% python3 -q
>>> import numpy as np
>>> np.set_printoptions(precision=3, suppress=True, linewidth=200)
>>> m1 = np.load("dump.npy")
>>> m1
array([[0., 0., 1., 1., 1., 2., 0., 0., 0., 1., 1.],
       [0., 0., 2., 1., 0., 1., 1., 0., 0., 2., 2.],
       [1., 2., 0., 0., 0., 0., 0., 0., 0., 0., 0.],
       [1., 1., 0., 0., 0., 0., 0., 0., 0., 0., 0.],
       [1., 0., 0., 0., 0., 0., 0., 0., 0., 0., 0.],
       [2., 1., 0., 0., 0., 0., 0., 0., 0., 0., 0.],
       [0., 1., 0., 0., 0., 0., 0., 0., 0., 0., 0.],
       [0., 0., 0., 0., 0., 0., 0., 0., 0., 0., 0.],
       [0., 0., 0., 0., 0., 0., 0., 0., 0., 0., 0.],
       [1., 2., 0., 0., 0., 0., 0., 0., 0., 0., 0.],
       [1., 2., 0., 0., 0., 0., 0., 0., 0., 0., 0.]])
>>> rng = np.random.default_rng(50493)
>>> z = rng.permutation(11)
>>> z
array([ 4,  0,  9,  8,  3, 10,  2,  1,  6,  5,  7])
>>> B = m1[z][:, z]
>>> np.round(np.sort(np.abs(np.linalg.eigvals(B))), 3) + 0
array([0.   , 0.   , 0.   , 0.   , 0.   , 0.   , 0.   , 1.585, 1.585, 4.635, 4.635])
>>> np.allclose(B, m1)
False
>>> B
array([[0., 1., 0., 0., 0., 0., 0., 0., 0., 0., 0.],
       [1., 0., 1., 0., 1., 1., 1., 0., 0., 2., 0.],
       [0., 1., 0., 0., 0., 0., 0., 2., 0., 0., 0.],
       [0., 0., 0., 0., 0., 0., 0., 0., 0., 0., 0.],
       [0., 1., 0., 0., 0., 0., 0., 1., 0., 0., 0.],
       [0., 1., 0., 0., 0., 0., 0., 2., 0., 0., 0.],
       [0., 1., 0., 0., 0., 0., 0., 2., 0., 0., 0.],
       [0., 0., 2., 0., 1., 2., 2., 0., 1., 1., 0.],
       [0., 0., 0., 0., 0., 0., 0., 1., 0., 0., 0.],
       [0., 2., 0., 0., 0., 0., 0., 1., 0., 0., 0.],
       [0., 0., 0., 0., 0., 0., 0., 0., 0., 0., 0.]])
>>> np.diag(B)
array([0., 0., 0., 0., 0., 0., 0., 0., 0., 0., 0.])
>>> np.all(np.linalg.eigvalsh(m1) > 0)
np.False_
>>> round(float(np.linalg.eigvalsh(m1).min()), 3)
-4.635
>>> [round(float(np.linalg.det(m1[:i, :i])), 2) + 0 for i in range(1, 12)]
[0.0, 0.0, 0.0, 1.0, 0.0, 0.0, 0.0, 0.0, 0.0, 0.0, 0.0]
>>> ev, vecs = np.linalg.eigh(m1)
>>> (ev > 1e-8).sum(), (ev < -1e-8).sum()
(np.int64(2), np.int64(2))
>>> np.round(vecs @ np.diag(ev) @ vecs.T, 3) + 0
array([[0., 0., 1., 1., 1., 2., 0., 0., 0., 1., 1.],
       [0., 0., 2., 1., 0., 1., 1., 0., 0., 2., 2.],
       [1., 2., 0., 0., 0., 0., 0., 0., 0., 0., 0.],
       [1., 1., 0., 0., 0., 0., 0., 0., 0., 0., 0.],
       [1., 0., 0., 0., 0., 0., 0., 0., 0., 0., 0.],
       [2., 1., 0., 0., 0., 0., 0., 0., 0., 0., 0.],
       [0., 1., 0., 0., 0., 0., 0., 0., 0., 0., 0.],
       [0., 0., 0., 0., 0., 0., 0., 0., 0., 0., 0.],
       [0., 0., 0., 0., 0., 0., 0., 0., 0., 0., 0.],
       [1., 2., 0., 0., 0., 0., 0., 0., 0., 0., 0.],
       [1., 2., 0., 0., 0., 0., 0., 0., 0., 0., 0.]])
>>> np.abs(vecs[:, -1])
array([0.413, 0.574, 0.337, 0.213, 0.089, 0.302, 0.124, 0.   , 0.   , 0.337, 0.337])
>>> left, s, Vh = np.linalg.svd(m1)
>>> s.round(3) + 0
array([4.635, 4.635, 1.585, 1.585, 0.   , 0.   , 0.   , 0.   , 0.   , 0.   , 0.   ])
>>> B = left[:, :4] @ np.diag(s[:4]) @ Vh[:4]
>>> B.round(3) + 0
array([[0., 0., 1., 1., 1., 2., 0., 0., 0., 1., 1.],
       [0., 0., 2., 1., 0., 1., 1., 0., 0., 2., 2.],
       [1., 2., 0., 0., 0., 0., 0., 0., 0., 0., 0.],
       [1., 1., 0., 0., 0., 0., 0., 0., 0., 0., 0.],
       [1., 0., 0., 0., 0., 0., 0., 0., 0., 0., 0.],
       [2., 1., 0., 0., 0., 0., 0., 0., 0., 0., 0.],
       [0., 1., 0., 0., 0., 0., 0., 0., 0., 0., 0.],
       [0., 0., 0., 0., 0., 0., 0., 0., 0., 0., 0.],
       [0., 0., 0., 0., 0., 0., 0., 0., 0., 0., 0.],
       [1., 2., 0., 0., 0., 0., 0., 0., 0., 0., 0.],
       [1., 2., 0., 0., 0., 0., 0., 0., 0., 0., 0.]])
>>> np.linalg.matrix_rank(B)
np.int64(4)
>>> np.round(np.abs(m1 - B).max(), 3)
np.float64(0.0)
>>> np.round(np.linalg.norm(m1 - B) / np.linalg.norm(m1), 3)
np.float64(0.0)
>>> round(np.linalg.norm(m1 - B, 2), 3), round(s[4], 3)
(np.float64(0.0), np.float64(0.0))
